In [1]: import numpy as np

In [2]: np.set_printoptions(precision=2, suppress=True, linewidth=120, legacy="1.25")

In [3]: feats = np.loadtxt("x.csv", delimiter=",")

In [4]: feats
Out[4]: 
array([[ 5., -1., -5.,  4.,  2., -3.],
       [-1.,  5., -1., -5.,  4.,  2.],
       [-5., -1.,  5., -1., -5.,  4.],
       [ 4., -5., -1.,  5., -1., -5.],
       [ 2.,  4., -5., -1.,  5., -1.],
       [-3.,  2.,  4., -5., -1.,  5.]])

In [5]: np.linalg.matrix_power(feats, 4)
Out[5]: 
array([[ 23599.,  -7937., -22561.,  20510.,  10993., -23130.],
       [ -7937.,  14062.,   1863., -15576.,   6392.,  10993.],
       [-22561.,   1863.,  24476., -15282., -15576.,  20510.],
       [ 20510., -15576., -15282.,  24476.,   1863., -22561.],
       [ 10993.,   6392., -15576.,   1863.,  14062.,  -7937.],
       [-23130.,  10993.,  20510., -22561.,  -7937.,  23599.]])

In [6]: round(np.linalg.det(feats), 2)
Out[6]: -1.0

In [7]: feats.inv()
AttributeError: 'numpy.ndarray' object has no attribute 'inv'


In [8]: round(np.abs(np.linalg.eigvals(feats)).max(), 2)
Out[8]: 17.52

In [9]: evals, vecs = np.linalg.eigh(feats)

In [10]: x = np.array([5, 5, 0, -3, 1, -1])

In [11]: vecs * np.abs(evals) @ vecs.T
Out[11]: 
array([[ 5.7 , -1.52, -4.01,  3.02,  2.52, -3.69],
       [-1.52,  5.44, -1.73, -4.23,  3.59,  2.52],
       [-4.01, -1.73,  6.42, -2.37, -4.23,  3.02],
       [ 3.02, -4.23, -2.37,  6.42, -1.73, -4.01],
       [ 2.52,  3.59, -4.23, -1.73,  5.44, -1.52],
       [-3.69,  2.52,  3.02, -4.01, -1.52,  5.7 ]])

In [12]: np.linalg.eigvalsh(feats[1:, 1:])
Out[12]: array([-1.84, -0.04,  0.4 , 12.6 , 13.88])

In [13]: np.abs(feats).sum(axis=1).max(), np.round(np.abs(evals).max(), 2)
Out[13]: (21.0, 17.52)

In [14]: np.round(x @ feats @ x / (x @ x), 2), round(evals[0], 2), round(float(evals[-1]), 2)
Out[14]: (5.46, -2.49, 17.52)

In [15]: x @ feats @ x
Out[15]: 333.0

In [16]: Uu, sigma, Vh = np.linalg.svd(feats)

In [17]: sigma
Out[17]: array([17.52, 13.17,  2.49,  1.87,  0.04,  0.02])

In [18]: M2 = Uu[:, :4] @ np.diag(sigma[:4]) @ Vh[:4]

In [19]: M2
Out[19]: 
array([[ 5.  , -0.99, -5.  ,  4.  ,  2.  , -3.  ],
       [-0.99,  5.01, -0.99, -4.99,  4.  ,  2.  ],
       [-5.  , -0.99,  5.01, -0.99, -4.99,  4.  ],
       [ 4.  , -4.99, -0.99,  5.01, -0.99, -5.  ],
       [ 2.  ,  4.  , -4.99, -0.99,  5.01, -0.99],
       [-3.  ,  2.  ,  4.  , -5.  , -0.99,  5.  ]])

In [20]: np.linalg.matrix_rank(M2)
Out[20]: 4

In [21]: round(float(np.abs(feats - M2).max()), 2)
Out[21]: 0.01

In [22]: round(float(np.linalg.norm(feats - M2, 2)), 2), np.round(sigma[4], 2)
Out[22]: (0.04, 0.04)

In [23]: round(float(np.linalg.norm(feats - M2) / np.linalg.norm(feats)), 2)
Out[23]: 0.0

In [24]: W0 = np.loadtxt("case19.csv", delimiter=",")

In [25]: W0
Out[25]: 
array([[ 1.,  0.,  0.,  0.,  0.,  0.],
       [ 0.,  6., -5.,  0.,  2.,  6.],
       [ 0.,  9.,  4.,  8., -9.,  2.],
       [ 0.,  2., -7., -5., -6., -4.],
       [ 0.,  9.,  4., -9.,  8., -3.],
       [ 0., -1., -8., -8., -1., -6.]])

In [26]: x = np.array([1, 1, 3, 0, 3, 2])

In [27]: rhs = W0 @ x

In [28]: rhs
Out[28]: array([  1.,   9.,  -2., -45.,  39., -40.])

In [29]: np.linalg.solve(W0, rhs)
Out[29]: array([ 1.,  1.,  3., -0.,  3.,  2.])

In [30]: np.linalg.solve(W0, W0[:, 5])
Out[30]: array([ 0.,  0., -0., -0.,  0.,  1.])

In [31]: np.linalg.solve(W0, -1 * rhs)
Out[31]: array([-1., -1., -3., -0., -3., -2.])

In [32]: np.round(np.linalg.solve(W0.T, W0[2]), 2) + 0
Out[32]: array([0., 0., 1., 0., 0., 0.])

In [33]: M2 = np.linalg.inv(W0)

In [34]: np.linalg.det(W0) * M2
Out[34]: 
array([[ 33834.,      0.,      0.,      0.,      0.,      0.],
       [     0.,   1420.,   3261.,  -3936.,    944.,   4659.],
       [    -0.,  -2662.,  -2706.,   7188.,   1852.,  -9282.],
       [    -0.,   1186.,   6798., -15582.,  -2452.,  15066.],
       [     0.,   1616.,   2901., -11532.,   -260.,  10401.],
       [    -0.,   1462.,  -6483.,  13770.,    686., -15861.]])

In [35]: np.round(np.linalg.slogdet(W0)[0], 2)
Out[35]: 1.0

In [36]: np.allclose(M2, W0.T)
Out[36]: False

In [37]: round(float(np.linalg.det(W0) * np.linalg.det(M2)), 2)
Out[37]: 1.0

In [38]: (np.abs(M2) > 1e-9).astype(int)
Out[38]: 
array([[1, 0, 0, 0, 0, 0],
       [0, 1, 1, 1, 1, 1],
       [0, 1, 1, 1, 1, 1],
       [0, 1, 1, 1, 1, 1],
       [0, 1, 1, 1, 1, 1],
       [0, 1, 1, 1, 1, 1]])

In [39]: round(float(np.linalg.cond(W0)), 2)
Out[39]: 21.9

In [40]: T = np.stack([W0, 2 * W0, W0[::-1]])

In [41]: T.shape
Out[41]: (3, 6, 6)

In [42]: np.einsum("bij,cij->bc", T, T)
Out[42]: 
array([[ 895., 1790.,   56.],
       [1790., 3580.,  112.],
       [  56.,  112.,  895.]])

In [43]: A = np.loadtxt("layer16.csv", delimiter=",")

In [44]: A
Out[44]: 
array([[ 1.  ,  0.  ,  0.  ,  0.  ,  0.  ],
       [ 0.  ,  0.87,  0.  , -0.5 ,  0.  ],
       [ 0.  ,  0.  ,  1.  ,  0.  ,  0.  ],
       [ 0.  ,  0.5 ,  0.  ,  0.87,  0.  ],
       [ 0.  ,  0.  ,  0.  ,  0.  ,  1.  ]])

In [45]: x = np.array([-1, -2, 2, -1, 1])

In [46]: 5 - np.linalg.matrix_rank(A - np.eye(5), tol=1e-8)
Out[46]: 3

In [47]: round(float(np.linalg.det(A)), 2)
Out[47]: 1.0

In [48]: A.T @ (A @ x)
Out[48]: array([-1., -2.,  2., -1.,  1.])

In [49]: [p for p in range(1, 25) if np.allclose(np.linalg.matrix_power(A, p), np.eye(5))]
Out[49]: [12, 24]

In [50]: T = np.stack([A, -1 * A, A[::-1]])

In [51]: np.linalg.matrix_rank(T)
Out[51]: array([5, 5, 5])

In [52]: np.einsum("bij,cij->bc", T, T)
Out[52]: 
array([[ 5., -5.,  1.],
       [-5.,  5., -1.],
       [ 1., -1.,  5.]])

In [53]: T.sum(axis=0)
Out[53]: 
array([[ 0.  ,  0.  ,  0.  ,  0.  ,  1.  ],
       [ 0.  ,  0.5 ,  0.  ,  0.87,  0.  ],
       [ 0.  ,  0.  ,  1.  ,  0.  ,  0.  ],
       [ 0.  ,  0.87,  0.  , -0.5 ,  0.  ],
       [ 1.  ,  0.  ,  0.  ,  0.  ,  0.  ]])

In [54]: T.shape
Out[54]: (3, 5, 5)
